$ python -q
>>> import numpy as np
>>> np.set_printoptions(suppress=True, linewidth=200)
>>> arr = np.maximum(np.array([[-1],
...     [-3],
...     [0],
...     [1],
...     [0],
...     [-1],
...     [2],
...     [-1],
...     [1],
...     [-3],
...     [-2],
...     [2],
...     [-2],
...     [-2],
...     [-1],
...     [-2],
...     [-1],
...     [-3]]) @ np.array([[-3, -4, -8, 3, -3, 0]]) + np.array([8, 4, 7, 2, 3, 6]), 0)
>>> arr
array([[11,  8, 15,  0,  6,  6],
       [17, 16, 31,  0, 12,  6],
       [ 8,  4,  7,  2,  3,  6],
       [ 5,  0,  0,  5,  0,  6],
       [ 8,  4,  7,  2,  3,  6],
       [11,  8, 15,  0,  6,  6],
       [ 2,  0,  0,  8,  0,  6],
       [11,  8, 15,  0,  6,  6],
       [ 5,  0,  0,  5,  0,  6],
       [17, 16, 31,  0, 12,  6],
       [14, 12, 23,  0,  9,  6],
       [ 2,  0,  0,  8,  0,  6],
       [14, 12, 23,  0,  9,  6],
       [14, 12, 23,  0,  9,  6],
       [11,  8, 15,  0,  6,  6],
       [14, 12, 23,  0,  9,  6],
       [11,  8, 15,  0,  6,  6],
       [17, 16, 31,  0, 12,  6]])
>>> # row 4 repeats row 2
>>> A2 = arr[0, 0] * arr[1:] - np.outer(arr[1:, 0], arr[0])
>>> A2
array([[  0,  40,  86,   0,  30, -36],
       [  0, -20, -43,  22, -15,  18],
       [  0, -40, -75,  55, -30,  36],
       [  0, -20, -43,  22, -15,  18],
       [  0,   0,   0,   0,   0,   0],
       [  0, -16, -30,  88, -12,  54],
       [  0,   0,   0,   0,   0,   0],
       [  0, -40, -75,  55, -30,  36],
       [  0,  40,  86,   0,  30, -36],
       [  0,  20,  43,   0,  15, -18],
       [  0, -16, -30,  88, -12,  54],
       [  0,  20,  43,   0,  15, -18],
       [  0,  20,  43,   0,  15, -18],
       [  0,   0,   0,   0,   0,   0],
       [  0,  20,  43,   0,  15, -18],
       [  0,   0,   0,   0,   0,   0],
       [  0,  40,  86,   0,  30, -36]])
>>> np.flatnonzero(~A2.round(6).any(axis=1))
array([ 4,  6, 13, 15])
>>> np.round(arr[:, 0] / arr[0, 0], 2)
array([1.  , 1.55, 0.73, 0.45, 0.73, 1.  , 0.18, 1.  , 0.45, 1.55, 1.27, 0.18, 1.27, 1.27, 1.  , 1.27, 1.  , 1.55])
>>> np.linalg.cond(A2) > 100
np.True_
>>> [round(float(x), 2) for x in np.linalg.svd(A2, compute_uv=False)[:3]]
[288.71, 127.36, 23.7]
>>> x = np.array([1, 0, 2, -2, 0, 1])
>>> h1 = np.maximum(arr @ x, 0)
>>> arr.T @ h1
array([11010,  9320, 17838,   106,  6990,  4824])
>>> h1
array([47, 85, 24,  1, 24, 47,  0, 47,  1, 85, 66,  0, 66, 66, 47, 66, 47, 85])
>>> t = np.radians(30)
>>> r_ = np.eye(6)
>>> r_[2, 2] = r_[4, 4] = np.cos(t)
>>> r_[2, 4], r_[4, 2] = -np.sin(t), np.sin(t)
>>> r_.round(2)
array([[ 1.  ,  0.  ,  0.  ,  0.  ,  0.  ,  0.  ],
       [ 0.  ,  1.  ,  0.  ,  0.  ,  0.  ,  0.  ],
       [ 0.  ,  0.  ,  0.87,  0.  , -0.5 ,  0.  ],
       [ 0.  ,  0.  ,  0.  ,  1.  ,  0.  ,  0.  ],
       [ 0.  ,  0.  ,  0.5 ,  0.  ,  0.87,  0.  ],
       [ 0.  ,  0.  ,  0.  ,  0.  ,  0.  ,  1.  ]])
>>> A2 = arr @ r_.T
>>> A2.round(2)
array([[11.  ,  8.  ,  9.99,  0.  , 12.7 ,  6.  ],
       [17.  , 16.  , 20.85,  0.  , 25.89,  6.  ],
       [ 8.  ,  4.  ,  4.56,  2.  ,  6.1 ,  6.  ],
       [ 5.  ,  0.  ,  0.  ,  5.  ,  0.  ,  6.  ],
       [ 8.  ,  4.  ,  4.56,  2.  ,  6.1 ,  6.  ],
       [11.  ,  8.  ,  9.99,  0.  , 12.7 ,  6.  ],
       [ 2.  ,  0.  ,  0.  ,  8.  ,  0.  ,  6.  ],
       [11.  ,  8.  ,  9.99,  0.  , 12.7 ,  6.  ],
       [ 5.  ,  0.  ,  0.  ,  5.  ,  0.  ,  6.  ],
       [17.  , 16.  , 20.85,  0.  , 25.89,  6.  ],
       [14.  , 12.  , 15.42,  0.  , 19.29,  6.  ],
       [ 2.  ,  0.  ,  0.  ,  8.  ,  0.  ,  6.  ],
       [14.  , 12.  , 15.42,  0.  , 19.29,  6.  ],
       [14.  , 12.  , 15.42,  0.  , 19.29,  6.  ],
       [11.  ,  8.  ,  9.99,  0.  , 12.7 ,  6.  ],
       [14.  , 12.  , 15.42,  0.  , 19.29,  6.  ],
       [11.  ,  8.  ,  9.99,  0.  , 12.7 ,  6.  ],
       [17.  , 16.  , 20.85,  0.  , 25.89,  6.  ]])
>>> np.allclose(arr @ arr.T, A2 @ A2.T)
True
>>> np.round(np.abs(A2 - arr).max(axis=0), 2)
array([ 0.  ,  0.  , 10.15,  0.  , 13.89,  0.  ])
